% ipython --no-banner

In [1]: import numpy as np

In [2]: np.set_printoptions(suppress=True, linewidth=200)

In [3]: J = np.loadtxt("x.csv", delimiter=",")

In [4]: J
Out[4]: 
array([[-2.,  1.,  1.,  1.,  1.,  1.,  1.,  1.],
       [ 1., -2.,  1.,  1.,  1.,  1.,  1.,  1.],
       [ 1.,  1., -2.,  1.,  1.,  1.,  1.,  1.],
       [ 1.,  1.,  1., -2.,  1.,  1.,  1.,  1.],
       [ 1.,  1.,  1.,  1., -2.,  1.,  1.,  1.],
       [ 1.,  1.,  1.,  1.,  1., -2.,  1.,  1.],
       [ 1.,  1.,  1.,  1.,  1.,  1., -2.,  1.],
       [ 1.,  1.,  1.,  1.,  1.,  1.,  1., -2.]])

In [5]: np.round(np.linalg.eigvalsh(J).min(), 2)
Out[5]: np.float64(-3.0)

In [6]: other = np.array([[0, 0], [1, 2], [2, 2], [2, 1], [2, 2], [2, 1], [0, 2], [2, 2]])

In [7]: np.linalg.matrix_rank(J @ other)
Out[7]: np.int64(2)

In [8]: np.einsum("ij->j", J)
Out[8]: array([5., 5., 5., 5., 5., 5., 5., 5.])

In [9]: np.linalg.matrix_rank(np.vstack([J, other.T]))
Out[9]: np.int64(8)

In [10]: J @ other
Out[10]: 
array([[11., 12.],
       [ 8.,  6.],
       [ 5.,  6.],
       [ 5.,  9.],
       [ 5.,  6.],
       [ 5.,  9.],
       [11.,  6.],
       [ 5.,  6.]])

In [11]: J @ (-1.0) ** np.arange(8)
Out[11]: array([-3.,  3., -3.,  3., -3.,  3., -3.,  3.])

In [12]: np.fft.fft(J[0])
Out[12]: array([ 5.+0.j, -3.+0.j, -3.+0.j, -3.+0.j, -3.+0.j, -3.+0.j, -3.+0.j, -3.+0.j])

In [13]: J @ np.ones(8)
Out[13]: array([5., 5., 5., 5., 5., 5., 5., 5.])

In [14]: (J @ J)[0]
Out[14]: array([11.,  2.,  2.,  2.,  2.,  2.,  2.,  2.])

In [15]: np.allclose(J @ J.T, J.T @ J)
Out[15]: True

In [16]: F = np.array([[0, 0, 0, 0, 0, -2],
    ...:     [0, 0, 0, 0, 3, 0],
    ...:     [0, 1, 0, 0, 0, 0],
    ...:     [0, 0, 4, 0, 0, 0],
    ...:     [0, 0, 0, 2, 0, 0],
    ...:     [5, 0, 0, 0, 0, 0]])

In [17]: F
Out[17]: 
array([[ 0,  0,  0,  0,  0, -2],
       [ 0,  0,  0,  0,  3,  0],
       [ 0,  1,  0,  0,  0,  0],
       [ 0,  0,  4,  0,  0,  0],
       [ 0,  0,  0,  2,  0,  0],
       [ 5,  0,  0,  0,  0,  0]])

In [18]: x0 = np.array([0, 1, 1, 2, 0, -2])

In [19]: h = np.maximum(F @ x0, 0)

In [20]: h
Out[20]: array([4, 0, 1, 4, 4, 0])

In [21]: np.linalg.matrix_power(F, 3)
Out[21]: 
array([[  0,   0,   0,   0,   0,  20],
       [  0,   0,  24,   0,   0,   0],
       [  0,   0,   0,   6,   0,   0],
       [  0,   0,   0,   0,  12,   0],
       [  0,   8,   0,   0,   0,   0],
       [-50,   0,   0,   0,   0,   0]])

In [22]: np.trace(F)
Out[22]: np.int64(0)

In [23]: np.allclose(F @ F.T, F.T @ F)
Out[23]: False

In [24]: np.round(np.sort(np.abs(np.linalg.eigvals(F))), 2)
Out[24]: array([2.21, 2.21, 2.21, 2.21, 3.16, 3.16])

In [25]: round(np.linalg.det(F), 2)
Out[25]: np.float64(-240.0)

In [26]: round(float(np.abs(np.linalg.eigvals(F)).max()), 2)
Out[26]: 3.16

In [27]: np.allclose(F, F.T)
Out[27]: False

In [28]: rng = np.random.default_rng(5272)

In [29]: z = rng.permutation(6)

In [30]: other = F[:, z] * rng.choice([-1, 1], 6)

In [31]: other
Out[31]: 
array([[ 0,  0, -2,  0,  0,  0],
       [ 0,  0,  0, -3,  0,  0],
       [ 0,  0,  0,  0, -1,  0],
       [ 0, -4,  0,  0,  0,  0],
       [ 0,  0,  0,  0,  0,  2],
       [ 5,  0,  0,  0,  0,  0]])

In [32]: left, _, vt = np.linalg.svd(F.T @ other)

In [33]: np.round(np.linalg.lstsq(F, other)[0], 2)
Out[33]: 
array([[ 1.,  0.,  0.,  0.,  0.,  0.],
       [ 0.,  0.,  0.,  0., -1.,  0.],
       [ 0., -1.,  0.,  0.,  0.,  0.],
       [ 0.,  0.,  0.,  0.,  0.,  1.],
       [ 0.,  0.,  0., -1.,  0.,  0.],
       [ 0.,  0.,  1.,  0.,  0.,  0.]])

In [34]: z
Out[34]: array([0, 2, 5, 4, 1, 3])

In [35]: np.abs(F).max()
Out[35]: np.int64(5)

In [36]: np.zeros(6, 6)
---------------------------------------------------------------------------
TypeError                                 Traceback (most recent call last)
Cell In[36], line 1
----> 1 np.zeros(6, 6)

TypeError: Cannot interpret '6' as a data type

In [37]: np.diff(F, axis=0)
Out[37]: 
array([[ 0,  0,  0,  0,  3,  2],
       [ 0,  1,  0,  0, -3,  0],
       [ 0, -1,  4,  0,  0,  0],
       [ 0,  0, -4,  2,  0,  0],
       [ 5,  0,  0, -2,  0,  0]])

In [38]: round(float(np.linalg.norm(F)), 2)
Out[38]: 7.68

In [39]: F - F[0]
Out[39]: 
array([[0, 0, 0, 0, 0, 0],
       [0, 0, 0, 0, 3, 2],
       [0, 1, 0, 0, 0, 2],
       [0, 0, 4, 0, 0, 2],
       [0, 0, 0, 2, 0, 2],
       [5, 0, 0, 0, 0, 2]])

In [40]: np.count_nonzero(F)
Out[40]: np.int64(6)

In [41]: ev, V = np.linalg.eigh(J)

In [42]: np.round(V.T @ J @ V, 2) + 0
Out[42]: 
array([[-3.,  0.,  0.,  0.,  0.,  0.,  0.,  0.],
       [ 0., -3.,  0.,  0.,  0.,  0.,  0.,  0.],
       [ 0.,  0., -3.,  0.,  0.,  0.,  0.,  0.],
       [ 0.,  0.,  0., -3.,  0.,  0.,  0.,  0.],
       [ 0.,  0.,  0.,  0., -3.,  0.,  0.,  0.],
       [ 0.,  0.,  0.,  0.,  0., -3.,  0.,  0.],
       [ 0.,  0.,  0.,  0.,  0.,  0., -3.,  0.],
       [ 0.,  0.,  0.,  0.,  0.,  0.,  0.,  5.]])

In [43]: np.round(np.linalg.eigvalsh(J + -1 * np.eye(8)), 2)
Out[43]: array([-4., -4., -4., -4., -4., -4., -4.,  4.])

In [44]: np.round(V.T @ V, 2) + 0
Out[44]: 
array([[1., 0., 0., 0., 0., 0., 0., 0.],
       [0., 1., 0., 0., 0., 0., 0., 0.],
       [0., 0., 1., 0., 0., 0., 0., 0.],
       [0., 0., 0., 1., 0., 0., 0., 0.],
       [0., 0., 0., 0., 1., 0., 0., 0.],
       [0., 0., 0., 0., 0., 1., 0., 0.],
       [0., 0., 0., 0., 0., 0., 1., 0.],
       [0., 0., 0., 0., 0., 0., 0., 1.]])

In [45]: np.abs(V[:, -1]).round(6).argmax()
Out[45]: np.int64(0)
